$ python -q
>>> import numpy as np
>>> np.set_printoptions(precision=2, suppress=True, linewidth=120, legacy="1.25")
>>> rd = lambda a: np.round(a, 2) + 0
>>> rng = np.random.default_rng(71)
>>> th = rng.uniform(0, 2 * np.pi, 15)
>>> Q, _ = np.linalg.qr(np.array([[-0.2, -1.4], [0.9, -0.2], [0.7, -1.0]]))
>>> W0 = 5 * np.c_[np.cos(th), np.sin(th)] @ Q.T
>>> rd(W0)
array([[-4.49,  0.53, -2.14],
       [ 1.63, -3.94, -2.62],
       [ 4.44, -0.34,  2.28],
       [ 3.95, -3.04, -0.45],
       [-4.57,  1.69, -1.13],
       [-2.11,  3.9 ,  2.31],
       [ 1.51, -3.94, -2.69],
       [-4.56,  1.75, -1.07],
       [ 3.19, -3.59, -1.39],
       [-1.93,  3.92,  2.43],
       [ 3.9 ,  0.82,  3.02],
       [-2.53, -2.35, -3.61],
       [-3.81, -0.95, -3.09],
       [ 4.29, -2.56,  0.18],
       [ 1.67,  2.96,  3.67]])
>>> cov = np.cov(W0, rowvar=False)
>>> cov.shape
(3, 3)
>>> rd(cov)
array([[12.69, -4.59,  3.25],
       [-4.59,  7.91,  4.49],
       [ 3.25,  4.49,  5.98]])
>>> rd(np.linalg.eigvalsh(cov)[::-1])
array([15.5 , 11.07,  0.  ])
>>> th = np.radians(36)
>>> r_ = np.eye(3)
>>> r_[1, 1] = r_[0, 0] = np.cos(th)
>>> r_[1, 0], r_[0, 1] = -np.sin(th), np.sin(th)
>>> rd(r_)
array([[ 0.81,  0.59,  0.  ],
       [-0.59,  0.81,  0.  ],
       [ 0.  ,  0.  ,  1.  ]])
>>> A2 = W0 @ r_.T
>>> np.allclose(W0 @ W0.T, A2 @ A2.T)
True
>>> rd(np.abs(A2 - W0).max(axis=0))
array([2.72, 2.54, 0.  ])
>>> rd(np.linalg.svd(W0, compute_uv=False)), rd(np.linalg.svd(A2, compute_uv=False))
(array([14.75, 12.55,  0.  ]), array([14.75, 12.55,  0.  ]))
>>> np.allclose(np.linalg.norm(W0, axis=1), np.linalg.norm(A2, axis=1))
True
>>> d = np.linalg.norm(W0[:, None] - W0[None], axis=-1)
>>> rd(d[:5, :5])
array([[ 0.  ,  7.59, 10.  ,  9.31,  1.54],
       [ 7.59,  0.  ,  6.69,  3.31,  8.5 ],
       [10.  ,  6.69,  0.  ,  3.86,  9.84],
       [ 9.31,  3.31,  3.86,  0.  ,  9.76],
       [ 1.54,  8.5 ,  9.84,  9.76,  0.  ]])
>>> d.shape
(15, 15)
>>> (d + 1e9 * np.eye(15)).round(6).argmin(axis=1)
array([ 4,  6, 10, 13,  7,  9,  1,  4,  3,  5,  2, 12,  0,  3, 10])
>>> M = np.cumsum(np.array([[0, -2, 2],
...     [0, -2, -1],
...     [2, -2, -2],
...     [1, 1, -2],
...     [1, 0, 2],
...     [0, -1, 2],
...     [2, -2, 2],
...     [-2, 2, 0],
...     [-2, -2, 0],
...     [2, 1, 1],
...     [-1, -1, 1],
...     [-2, 0, 0],
...     [2, -2, 2],
...     [-2, 1, -2],
...     [-1, 0, 1],
...     [0, 0, -1],
...     [-1, 0, 0],
...     [-2, 0, -2],
...     [1, 0, -2],
...     [-2, -1, 2]]), axis=0)
>>> M
array([[  0,  -2,   2],
       [  0,  -4,   1],
       [  2,  -6,  -1],
       [  3,  -5,  -3],
       [  4,  -5,  -1],
       [  4,  -6,   1],
       [  6,  -8,   3],
       [  4,  -6,   3],
       [  2,  -8,   3],
       [  4,  -7,   4],
       [  3,  -8,   5],
       [  1,  -8,   5],
       [  3, -10,   7],
       [  1,  -9,   5],
       [  0,  -9,   6],
       [  0,  -9,   5],
       [ -1,  -9,   5],
       [ -3,  -9,   3],
       [ -2,  -9,   1],
       [ -4, -10,   3]])
>>> th = np.radians(36)
>>> r_ = np.eye(3)
>>> r_[1, 1] = r_[2, 2] = np.cos(th)
>>> r_[1, 2], r_[2, 1] = -np.sin(th), np.sin(th)
>>> rd(r_)
array([[ 1.  ,  0.  ,  0.  ],
       [ 0.  ,  0.81, -0.59],
       [ 0.  ,  0.59,  0.81]])
>>> A2 = M @ r_.T
>>> np.allclose(M @ M.T, A2 @ A2.T)
True
>>> K = np.loadtxt("test10.csv", delimiter=",")
>>> rd(K)
array([[-0.52, -3.86, -3.13],
       [ 1.57, -3.12,  3.58],
       [-4.72, -0.61,  1.54]])
>>> Q = K.astype(float).copy()
>>> for j in range(3):
...     Q[:, j] -= Q[:, :j] @ (Q[:, :j].T @ Q[:, j])
...     Q[:, j] /= np.linalg.norm(Q[:, j])
... 
>>> rd(Q.T @ Q)
array([[1., 0., 0.],
       [0., 1., 0.],
       [0., 0., 1.]])
>>> feats = np.loadtxt("run13.csv", delimiter=",")
>>> feats
array([[ 0.,  5.,  2., -1.],
       [ 0.,  0.,  5., -1.],
       [ 0.,  0.,  0., -4.],
       [ 0.,  0.,  0.,  0.]])
>>> # rank 3
>>> Uu, sv, VT = np.linalg.svd(feats)
>>> rd(sv)
array([6.36, 4.11, 3.82, 0.  ])
>>> A2 = Uu[:, :3] @ np.diag(sv[:3]) @ VT[:3]
>>> np.linalg.matrix_rank(feats, rtol=0.05)
3
>>> rd(A2)
array([[ 0.,  5.,  2., -1.],
       [ 0.,  0.,  5., -1.],
       [ 0.,  0.,  0., -4.],
       [ 0.,  0.,  0.,  0.]])
>>> rd(np.linalg.norm(feats - A2) / np.linalg.norm(feats))
0.0
>>> feats.reshape(2, -1)
array([[ 0.,  5.,  2., -1.,  0.,  0.,  5., -1.],
       [ 0.,  0.,  0., -4.,  0.,  0.,  0.,  0.]])
>>> T = feats.reshape(4, 2, -1)
>>> np.swapaxes(T, 1, 2)[1]
array([[ 0.,  5.],
       [ 0., -1.]])
>>> T[:, 0]
array([[0., 5.],
       [0., 0.],
       [0., 0.],
       [0., 0.]])
>>> data = np.loadtxt("block9.csv", delimiter=",")
>>> rd(data)
array([[ 0.94,  0.19, -0.13, -0.01],
       [ 0.19,  0.36,  0.44,  0.02],
       [-0.13,  0.44,  0.7 , -0.01],
       [-0.01,  0.02, -0.01,  1.  ]])
>>> # a projection of rank 3
>>> P = np.triu(np.array([[-2, -2, 2, -1], [-2, 0, 2, 0], [0, -2, 2, -1], [-2, 1, -1, 2]]), 1) + np.eye(4)
>>> A2 = P @ data @ np.linalg.inv(P)
>>> rd(P @ data - data @ P)
array([[-0.64,  2.02, -1.73, -0.26],
       [-0.26,  1.26,  0.3 ,  0.6 ],
       [ 0.01, -0.28, -0.6 , -0.43],
       [ 0.  , -0.01, -0.03, -0.02]])
>>> np.linalg.matrix_rank(A2)
3
>>> np.trace(A2), np.trace(data)
(3.0, 3.0)
>>> rd(np.poly(A2))
array([ 1., -3.,  3., -1.,  0.])
>>> rd(A2)
array([[ 0.3 ,  0.93, -2.04, -2.82],
       [-0.07,  1.09, -0.21, -0.28],
       [-0.13,  0.17,  0.63, -0.51],
       [-0.01,  0.01, -0.02,  0.98]])
>>> th = np.radians(135)
>>> r_ = np.eye(4)
>>> r_[3, 3] = r_[0, 0] = np.cos(th)
>>> r_[3, 0], r_[0, 3] = -np.sin(th), np.sin(th)
>>> rd(r_)
array([[-0.71,  0.  ,  0.  ,  0.71],
       [ 0.  ,  1.  ,  0.  ,  0.  ],
       [ 0.  ,  0.  ,  1.  ,  0.  ],
       [-0.71,  0.  ,  0.  , -0.71]])
>>> A2 = data @ r_.T
>>> np.allclose(np.linalg.norm(data, axis=1), np.linalg.norm(A2, axis=1))
True
>>> rd(A2)
array([[-0.67,  0.19, -0.13, -0.66],
       [-0.12,  0.36,  0.44, -0.15],
       [ 0.08,  0.44,  0.7 ,  0.1 ],
       [ 0.71,  0.02, -0.01, -0.7 ]])
